$ ipython --no-banner

In [1]: import numpy as np

In [2]: np.set_printoptions(precision=2, suppress=True, linewidth=200)

In [3]: tidy = lambda a: np.round(a, 2) + 0

In [4]: arr = np.array([[-3, -3, 3, -3, -3, -3, 3, 2, -2],
   ...:     [3, -3, 1, -2, -2, -2, -2, -3, 1],
   ...:     [-1, 1, -2, -2, -1, -2, 2, 2, 1],
   ...:     [-2, 1, -2, 0, -1, -1, -2, -3, 3]])

In [5]: print(arr)
[[-3 -3  3 -3 -3 -3  3  2 -2]
 [ 3 -3  1 -2 -2 -2 -2 -3  1]
 [-1  1 -2 -2 -1 -2  2  2  1]
 [-2  1 -2  0 -1 -1 -2 -3  3]]

In [6]: out = arr / np.sqrt((arr ** 2).mean(axis=1, keepdims=True))

In [7]: print(tidy(out[0]))
[-1.07 -1.07  1.07 -1.07 -1.07 -1.07  1.07  0.71 -0.71]

In [8]: x0 = np.array([7, 0, 3, 3, 5, 7, 7, 5, 3])

In [9]: h = np.maximum(arr @ x0, 0)

In [10]: print(np.maximum(arr @ x0, 0) - np.maximum(-arr @ x0, 0))
[-32 -32 -11 -52]

In [11]: print(np.flatnonzero(h > 1e-9))
[]

In [12]: print(h)
[0 0 0 0]

In [13]: W = np.array([[-3, -3, 2],
    ...:     [-1, -1, 3],
    ...:     [1, 2, 1],
    ...:     [2, -3, 1],
    ...:     [-3, 0, -2],
    ...:     [1, -1, 1],
    ...:     [-3, 0, 0],
    ...:     [3, 1, -1],
    ...:     [-1, 0, -3]])

In [14]: c = np.array([2, 2, 2])

In [15]: hid = np.maximum(arr @ W + c, 0)

In [16]: print((hid > 0).astype(int))
[[1 1 0]
 [0 1 0]
 [0 1 0]
 [1 1 0]]

In [17]: print(hid)
[[16 34  0]
 [ 0  3  0]
 [ 0 10  0]
 [ 1  1  0]]

In [18]: cent = np.array([[3, -9, 5], [-2, -6, -7], [3, -8, 7]])

In [19]: print((hid @ cent).round(6).argmax(axis=1))
[0 0 0 0]

In [20]: print(tidy(np.trace(np.linalg.pinv(hid) @ hid)))
2.0

In [21]: print(np.unique(hid.round(6), axis=0).shape)
(4, 3)

In [22]: print(np.linalg.lstsq(hid[:-1].T, hid[-1])[2])
2

In [23]: print(np.abs(np.diag(np.linalg.qr(hid)[1])) > 1e-9)
[ True  True False]

In [24]: U, s, VT = np.linalg.svd(arr, full_matrices=False)

In [25]: print(tidy(np.abs(VT[0])))
[0.26 0.33 0.32 0.38 0.32 0.35 0.41 0.33 0.26]

In [26]: print(np.allclose(U * s @ VT, arr))
True

In [27]: print(tidy(s))
[8.97 7.1  5.63 3.22]

In [28]: E = np.loadtxt("block15.csv", delimiter=",")

In [29]: print(tidy(E))
[[-0.07 -0.3   0.66]
 [ 0.13 -0.42 -0.06]
 [-0.73 -0.06 -0.08]
 [-0.13  0.11  0.02]
 [-0.46 -0.06 -0.18]
 [-0.2  -0.41 -0.13]
 [ 0.33 -0.62 -0.24]
 [ 0.2   0.3  -0.51]
 [ 0.17  0.26  0.44]]

In [30]: # orthonormal columns

In [31]: x0 = np.array([4, 0, -4])

In [32]: rhs = E @ x0

In [33]: print(tidy(rhs))
[-2.9   0.77 -2.61 -0.63 -1.14 -0.29  2.28  2.85 -1.08]

In [34]: rng = np.random.default_rng(809040)

In [35]: rhs = rhs + 0.3 * rng.normal(size=9)

In [36]: print(tidy(rhs))
[-3.15  0.64 -2.77 -0.45 -0.93 -0.34  2.55  2.96 -1.33]

In [37]: c, *_ = np.linalg.lstsq(E, rhs)

In [38]: print(tidy(np.linalg.norm(rhs - E @ c)))
0.41

In [39]: print(tidy(E.T @ (rhs - E @ c)))
[0. 0. 0.]

In [40]: print(c.round())
[ 4. -0. -4.]

In [41]: print(tidy(c))
[ 4.08 -0.03 -4.41]

In [42]: U, s, VT = np.linalg.svd(E, full_matrices=False)

In [43]: print(np.allclose(U * s @ VT, E))
True

In [44]: print(tidy(U.T @ E @ VT.T))
[[1. 0. 0.]
 [0. 1. 0.]
 [0. 0. 1.]]

In [45]: print(tidy(VT @ VT.T))
[[1. 0. 0.]
 [0. 1. 0.]
 [0. 0. 1.]]

In [46]: print(tidy(np.linalg.svd(E, compute_uv=False)))
[1. 1. 1.]

In [47]: print(tidy(np.linalg.pinv(E)))
[[-0.07  0.13 -0.73 -0.13 -0.46 -0.2   0.33  0.2   0.17]
 [-0.3  -0.42 -0.06  0.11 -0.06 -0.41 -0.62  0.3   0.26]
 [ 0.66 -0.06 -0.08  0.02 -0.18 -0.13 -0.24 -0.51  0.44]]

In [48]: print(tidy(np.linalg.norm(E, axis=0)))
[1. 1. 1.]

In [49]: W = np.array([[-7, 5, 9, -3, 9], [5, -9, -3, -6, 4], [-6, -1, -3, 8, 5]])

In [50]: c = np.array([-2, 0, 2, 0, -1])

In [51]: hid = np.maximum(E @ W + c, 0)

In [52]: print(tidy((hid > 0).mean(axis=0)))
[0.33 0.44 0.78 0.78 0.22]

In [53]: cent = np.array([[-2, 1, -3], [2, 1, 2], [2, -3, -2], [1, 3, 2], [-3, -1, -1]])

In [54]: print(W @ cent)
[[ 12 -47  -2]
 [-52 -17 -43]
 [ -3  21  33]]

In [55]: print(tidy(np.linalg.norm(E, "nuc")))
3.0

In [56]: print(tidy(np.linalg.norm(E[1], 1)), tidy(np.linalg.norm(E[1], np.inf)))
0.62 0.42

In [57]: print(tidy(np.linalg.norm(E, 2)))
1.0

In [58]: print(tidy(np.linalg.norm(E[1] - E[0])))
0.76

In [59]: print(tidy(np.linalg.norm(E, 1)), tidy(np.linalg.norm(E, np.inf)))
2.54 1.19

In [60]: print(tidy(np.linalg.norm(E, axis=0)))
[1. 1. 1.]

In [61]: A = np.loadtxt("sample19.csv", delimiter=",")

In [62]: print(A)
[[-0.2 -0.3  0.6 -0.3  0.6  0.2]
 [ 2.2  1.6  1.8  0.8  1.6 -0.2]
 [-0.7  0.2  1.  -1.7  1.1  1.1]
 [-0.3 -1.3  0.8 -1.6  1.  -1.9]
 [ 0.6  0.   1.  -0.3  0.6 -1.5]
 [ 0.6  1.   0.3 -2.5  0.9  0. ]
 [-3.5  1.   6.   0.5  3.5 -6.5]
 [ 1.3  0.4  1.3  0.4 -0.1 -1.5]
 [-0.2 -0.6 -1.7 -1.7  2.1 -1.6]
 [-0.2  0.5  0.4  0.3  0.7  1.5]
 [ 1.1 -1.   0.5 -0.1  0.3 -1.6]
 [-0.6  0.   0.7  1.7  1.6  0.4]
 [-0.2  0.1 -1.7  0.3 -0.3 -0.1]
 [ 1.4  1.1 -0.1  0.3  2.5  1.3]]

In [63]: q, Rm = np.linalg.qr(A)

In [64]: print(tidy(q.T @ q))
[[1. 0. 0. 0. 0. 0.]
 [0. 1. 0. 0. 0. 0.]
 [0. 0. 1. 0. 0. 0.]
 [0. 0. 0. 1. 0. 0.]
 [0. 0. 0. 0. 1. 0.]
 [0. 0. 0. 0. 0. 1.]]

In [65]: print(q.shape, Rm.shape)
(14, 6) (6, 6)

In [66]: Xc = (A - A.mean(axis=0)) / A.std(axis=0)

In [67]: print(tidy(Xc.std(axis=0)))
[1. 1. 1. 1. 1. 1.]

In [68]: print(np.argwhere(np.abs(Xc) > 2))
[[6 0]
 [6 2]
 [6 4]
 [6 5]]

In [69]: c = np.linalg.lstsq(np.delete(Xc, 1, axis=1), Xc[:, 1])[0]

In [70]: print(tidy(1 - np.var(Xc[:, 1] - np.delete(Xc, 1, axis=1) @ c)))
0.49

In [71]: print(np.abs(c).argmax())
1

In [72]: K = np.array([[1, -1, -2, -1, 3],
    ...:     [3, -2, -3, -3, -3],
    ...:     [-1, -2, 1, 1, 0],
    ...:     [2, 2, 3, -2, -1],
    ...:     [-3, -3, -3, 0, 2],
    ...:     [-2, 3, 1, 3, -3],
    ...:     [3, -3, 0, -2, -1],
    ...:     [-1, -3, 3, 3, 1],
    ...:     [-1, -3, -3, -2, -2]]) * (rng.random((9, 5)) < 0.3)

In [73]: print(K)
[[ 0  0  0  0  0]
 [ 0 -2  0  0  0]
 [-1 -2  0  1  0]
 [ 0  0  0  0  0]
 [ 0  0 -3  0  0]
 [-2  0  0  3 -3]
 [ 0 -3  0  0  0]
 [ 0 -3  0  0  0]
 [ 0  0  0  0  0]]

In [74]: # rows 0 and 3 are equal

In [75]: U, s, VT = np.linalg.svd(K)

In [76]: print(np.argmax(s[:-1] / (s[1:] + 1e-6)) + 1)
4

In [77]: out = U[:, :4] @ np.diag(s[:4]) @ VT[:4]

In [78]: print(np.linalg.matrix_rank(out))
4
